$ python3 -q
>>> import numpy as np
>>> np.set_printoptions(precision=2, suppress=True, linewidth=140)
>>> X = np.loadtxt("data.csv", delimiter=",")
>>> X
array([[ 6.,  9., 10.,  9.,  0.,  8.],
       [ 7., 12., 12.,  9.,  0.,  5.],
       [ 9.,  4., 12., 13.,  0.,  0.],
       [ 6., 14., 15., 11.,  0.,  0.],
       [21.,  8.,  9.,  5.,  3.,  2.],
       [17.,  6., 11.,  9.,  1.,  0.],
       [15.,  0.,  7.,  9.,  3.,  2.],
       [13.,  1.,  5.,  7.,  4., 10.],
       [10.,  7., 14., 13.,  0.,  0.],
       [ 6., 14., 15., 11.,  0.,  0.],
       [ 5.,  4., 11., 13.,  0.,  0.],
       [ 4.,  1.,  9., 13.,  0.,  3.]])
>>> D = np.linalg.norm(X[:, None] - X[None], axis=-1)
>>> np.flatnonzero(D[9] < D.mean() / 2)
array([3, 9])
>>> print(D[9])
[10.86  6.56 11.05  0.   18.6  14.35 18.92 21.21  8.37  0.   11.   14.9 ]
>>> print(D[9].round(6).argsort(kind="stable")[:4])
[3 9 1 8]
>>> D.shape
(12, 12)
>>> D[:5, :5]
array([[ 0.  ,  4.8 , 10.86, 10.86, 16.97],
       [ 4.8 ,  0.  , 10.44,  6.56, 15.97],
       [10.86, 10.44,  0.  , 11.05, 15.68],
       [10.86,  6.56, 11.05,  0.  , 18.6 ],
       [16.97, 15.97, 15.68, 18.6 ,  0.  ]])
>>> cen = X - X.mean(axis=0)
>>> Uu, s, Vt = np.linalg.svd(cen, full_matrices=False)
>>> print(np.round(cen.mean(axis=0), 2) + 0)
[0. 0. 0. 0. 0. 0.]
>>> np.searchsorted(np.cumsum(s ** 2) / (s ** 2).sum(), 0.9) + 1
np.int64(3)
>>> np.round(s ** 2 / (s ** 2).sum(), 2) + 0
array([0.53, 0.28, 0.17, 0.01, 0.  , 0.  ])
>>> print(np.abs(Vt[0]).argmax())
0
>>> s.round(2) + 0
array([22.16, 16.21, 12.61,  2.96,  1.78,  0.  ])
>>> print(np.round(np.abs(Vt[-1]), 2) + 0)
[0.16 0.37 0.63 0.66 0.   0.  ]
>>> print((np.sign(Uu[:, 0]) == np.sign(Uu[0, 0])).astype(int))
[1 1 1 1 0 0 0 0 1 1 1 1]
>>> print(np.linalg.matrix_rank(cen))
5
>>> np.abs(Uu[:, 0]).argmax()
np.int64(7)
>>> cen = X - X.mean(axis=0)
>>> evecs = np.linalg.svd(cen)[2][:4]
>>> out = cen - cen @ evecs.T @ evecs
>>> print(np.linalg.norm(out, axis=1).round(6).argmax())
7
>>> cov = np.cov(X, rowvar=False)
>>> np.round(np.linalg.eigvalsh(cov)[::-1], 2) + 0
array([44.64, 23.9 , 14.45,  0.8 ,  0.29,  0.  ])
>>> np.round(np.corrcoef(X[:, 3], X[:, 1])[0, 1], 2)
np.float64(-0.05)
>>> cov.shape
(6, 6)
>>> np.round(np.corrcoef(X.T), 2) + 0
array([[ 1.  , -0.25, -0.44, -0.72,  0.76,  0.  ],
       [-0.25,  1.  ,  0.78, -0.05, -0.48, -0.21],
       [-0.44,  0.78,  1.  ,  0.52, -0.79, -0.65],
       [-0.72, -0.05,  0.52,  1.  , -0.76, -0.51],
       [ 0.76, -0.48, -0.79, -0.76,  1.  ,  0.43],
       [ 0.  , -0.21, -0.65, -0.51,  0.43,  1.  ]])
>>> X.std(axis=0)
array([5.19, 4.71, 2.94, 2.51, 1.44, 3.3 ])
>>> np.polyfit(X[:, 3], X[:, 1], 1)
array([-0.1 ,  7.65])
>>> mat = np.load("mat.npy")
>>> mat
array([[-0.45,  0.8 , -0.13,  0.14,  0.33, -0.05],
       [ 0.06, -0.07, -0.04,  0.55,  0.13,  0.82],
       [-0.28, -0.19, -0.77, -0.46,  0.01,  0.27],
       [ 0.11, -0.32,  0.02, -0.04,  0.93, -0.16],
       [-0.62, -0.43, -0.11,  0.54, -0.11, -0.34],
       [-0.56, -0.14,  0.61, -0.42,  0.04,  0.33]])
>>> # columns are unit length and at right angles
>>> vec = np.array([2, -3, 1, 3, -2, 2])
>>> a = np.maximum(mat @ vec, 0)
>>> np.flatnonzero(a > 1e-9)
array([1, 4])
>>> vec = np.array([0, 2, -2, 1, -1, -1])
>>> 6 - np.linalg.matrix_rank(mat - np.eye(6), tol=1e-8)
np.int64(1)
>>> print(np.abs(np.linalg.eigvals(mat)))
[1. 1. 1. 1. 1. 1.]
>>> [p for p in range(1, 25) if np.allclose(np.linalg.matrix_power(mat, p), np.eye(6))]
[]
>>> np.round(mat.T @ mat, 2) + 0
array([[1., 0., 0., 0., 0., 0.],
       [0., 1., 0., 0., 0., 0.],
       [0., 0., 1., 0., 0., 0.],
       [0., 0., 0., 1., 0., 0.],
       [0., 0., 0., 0., 1., 0.],
       [0., 0., 0., 0., 0., 1.]])
>>> print(round(float(mat[:, 5] @ mat[:, 0]), 2))
-0.0
>>> print(np.round(mat @ mat.T, 2) + 0)
[[1. 0. 0. 0. 0. 0.]
 [0. 1. 0. 0. 0. 0.]
 [0. 0. 1. 0. 0. 0.]
 [0. 0. 0. 1. 0. 0.]
 [0. 0. 0. 0. 1. 0.]
 [0. 0. 0. 0. 0. 1.]]
>>> np.linalg.svd(mat, compute_uv=False)
array([1., 1., 1., 1., 1., 1.])
>>> print(np.linalg.norm(mat, axis=0))
[1. 1. 1. 1. 1. 1.]
>>> vec = np.array([6, 4, 3, 8, 2, 9])
>>> mat @ np.eye(6)[1]
array([ 0.8 , -0.07, -0.19, -0.32, -0.43, -0.14])
>>> mat @ vec
array([ 1.41, 11.97, -5.99, -0.47, -4.77, -2.44])
>>> print((mat @ vec).argmax())
1
>>> mat @ (2 * vec)
array([  2.82,  23.94, -11.97,  -0.93,  -9.53,  -4.87])
>>> np.sign((mat @ vec).round(6))
array([ 1.,  1., -1., -1., -1., -1.])
>>> out = np.linalg.inv(mat)
>>> np.round(mat @ out, 2) + 0
array([[1., 0., 0., 0., 0., 0.],
       [0., 1., 0., 0., 0., 0.],
       [0., 0., 1., 0., 0., 0.],
       [0., 0., 0., 1., 0., 0.],
       [0., 0., 0., 0., 1., 0.],
       [0., 0., 0., 0., 0., 1.]])
>>> np.linalg.inv(out)
array([[-0.45,  0.8 , -0.13,  0.14,  0.33, -0.05],
       [ 0.06, -0.07, -0.04,  0.55,  0.13,  0.82],
       [-0.28, -0.19, -0.77, -0.46,  0.01,  0.27],
       [ 0.11, -0.32,  0.02, -0.04,  0.93, -0.16],
       [-0.62, -0.43, -0.11,  0.54, -0.11, -0.34],
       [-0.56, -0.14,  0.61, -0.42,  0.04,  0.33]])
>>> np.allclose(out, mat.T)
True
>>> (np.abs(out) > 1e-9).astype(int)
array([[1, 1, 1, 1, 1, 1],
       [1, 1, 1, 1, 1, 1],
       [1, 1, 1, 1, 1, 1],
       [1, 1, 1, 1, 1, 1],
       [1, 1, 1, 1, 1, 1],
       [1, 1, 1, 1, 1, 1]])
>>> round(float(np.linalg.cond(mat)), 2)
1.0
